% python3 -q
>>> import numpy as np
>>> from numpy import linalg as LA
>>> np.set_printoptions(precision=4, suppress=True, linewidth=120, sign=" ")
>>> def rd(a):
...     return np.round(a, 4) + 0
... 
>>> E = np.array([[0, -7, 5, 1, 0, -2, -3],
...     [-3, 2, 5, 0, 2, -9, -1],
...     [5, -7, 9, -9, -6, 3, -5],
...     [-1, -6, 5, 8, 3, 8, -1],
...     [7, 9, 6, -5, 6, 8, -7],
...     [-7, 9, 3, 8, 8, -3, -9],
...     [4, -7, 2, -4, 3, 9, -2],
...     [-6, 4, 2, -7, -2, 9, 2]])
>>> E[-1] = E[0] + -2 * E[1]
>>> E
array([[  0,  -7,   5,   1,   0,  -2,  -3],
       [ -3,   2,   5,   0,   2,  -9,  -1],
       [  5,  -7,   9,  -9,  -6,   3,  -5],
       [ -1,  -6,   5,   8,   3,   8,  -1],
       [  7,   9,   6,  -5,   6,   8,  -7],
       [ -7,   9,   3,   8,   8,  -3,  -9],
       [  4,  -7,   2,  -4,   3,   9,  -2],
       [  6, -11,  -5,   1,  -4,  16,  -1]])
>>> x0 = np.array([3, -3, 0, 1, -6, 8, -3])
>>> a = np.maximum(E @ x0, 0)
>>> E * (a > 1e-9)[:, None]
array([[  0,  -7,   5,   1,   0,  -2,  -3],
       [  0,   0,   0,   0,   0,   0,   0],
       [  5,  -7,   9,  -9,  -6,   3,  -5],
       [ -1,  -6,   5,   8,   3,   8,  -1],
       [  7,   9,   6,  -5,   6,   8,  -7],
       [  0,   0,   0,   0,   0,   0,   0],
       [  4,  -7,   2,  -4,   3,   9,  -2],
       [  6, -11,  -5,   1,  -4,  16,  -1]])
>>> np.maximum(E @ (3 * x0), 0)
array([  45,    0,  306,  216,  114,    0,  267,  621])
>>> E.T @ a
array([ 2302, -3809,   724,  -666,  -729,  5269, -1278])
>>> W0 = np.load("arr.npy")
>>> rd(W0)
array([[-0.1851, -0.6375,  0.462 ,  0.4521, -0.3761],
       [-0.4165, -0.6145, -0.2207, -0.4121,  0.4801],
       [-0.3702,  0.1306,  0.1384, -0.6433, -0.6425],
       [-0.6941,  0.4441,  0.3877,  0.2308,  0.3426],
       [-0.4165,  0.0415, -0.7539,  0.3983, -0.3128]])
>>> # columns are unit length and at right angles
>>> gram = W0.T @ W0
>>> (W0 @ W0.T).shape
(5, 5)
>>> rd(np.diag(gram))
array([ 1.,  1.,  1.,  1.,  1.])
>>> rd(LA.eigvalsh(gram)[::-1])
array([ 1.,  1.,  1.,  1.,  1.])
>>> rd(gram)
array([[ 1.,  0.,  0.,  0.,  0.],
       [ 0.,  1.,  0.,  0.,  0.],
       [ 0.,  0.,  1.,  0.,  0.],
       [ 0.,  0.,  0.,  1.,  0.],
       [ 0.,  0.,  0.,  0.,  1.]])
>>> rng = np.random.default_rng(4636)
>>> lab = rng.permutation(5)
>>> lab
array([ 2,  0,  4,  3,  1])
>>> A2 = W0[lab][:, lab]
>>> np.allclose(A2, W0)
False
>>> rd(LA.det(A2)), rd(LA.det(W0[lab]))
(np.float64(1.0), np.float64(-1.0))
>>> rd(np.trace(A2))
np.float64(-0.7431)
>>> rd(W0[:, 2] @ W0[:, 4])
np.float64(0.0)
>>> rd(LA.svd(W0, compute_uv=False))
array([ 1.,  1.,  1.,  1.,  1.])
>>> Z = np.sign(np.array([[0, -1, 2, 2], [-2, -1, -2, 2], [0, -1, 1, 2], [0, -2, 2, 2]]))
>>> A2 = (np.tril(Z, -1) + np.eye(4)) @ (np.triu(Z, 1) + np.eye(4))
>>> evals = np.array([3, 2, 1, 2])
>>> m1 = np.rint(A2 * evals @ LA.inv(A2)) + 0
>>> m1
array([[ 3.,  0.,  0., -1.],
       [ 0.,  3.,  2.,  0.],
       [-2., -2., -2.,  2.],
       [-2., -2., -4.,  4.]])
>>> q, R = LA.qr(E)
>>> rd(abs(R[0, 0])), rd(LA.norm(E[:, 0]))
(np.float64(13.6015), np.float64(13.6015))
>>> rd(np.abs(np.diag(R)))
array([ 13.6015,  19.4948,  15.0252,  10.5451,   6.8758,   6.9215,   6.5553])
>>> rd(q @ R)
array([[  0.,  -7.,   5.,   1.,   0.,  -2.,  -3.],
       [ -3.,   2.,   5.,   0.,   2.,  -9.,  -1.],
       [  5.,  -7.,   9.,  -9.,  -6.,   3.,  -5.],
       [ -1.,  -6.,   5.,   8.,   3.,   8.,  -1.],
       [  7.,   9.,   6.,  -5.,   6.,   8.,  -7.],
       [ -7.,   9.,   3.,   8.,   8.,  -3.,  -9.],
       [  4.,  -7.,   2.,  -4.,   3.,   9.,  -2.],
       [  6., -11.,  -5.,   1.,  -4.,  16.,  -1.]])
>>> q.shape, R.shape
((8, 7), (7, 7))
>>> np.allclose(R.T @ R, E.T @ E)
True
>>> np.trace(q @ q.T)
np.float64(7.0)
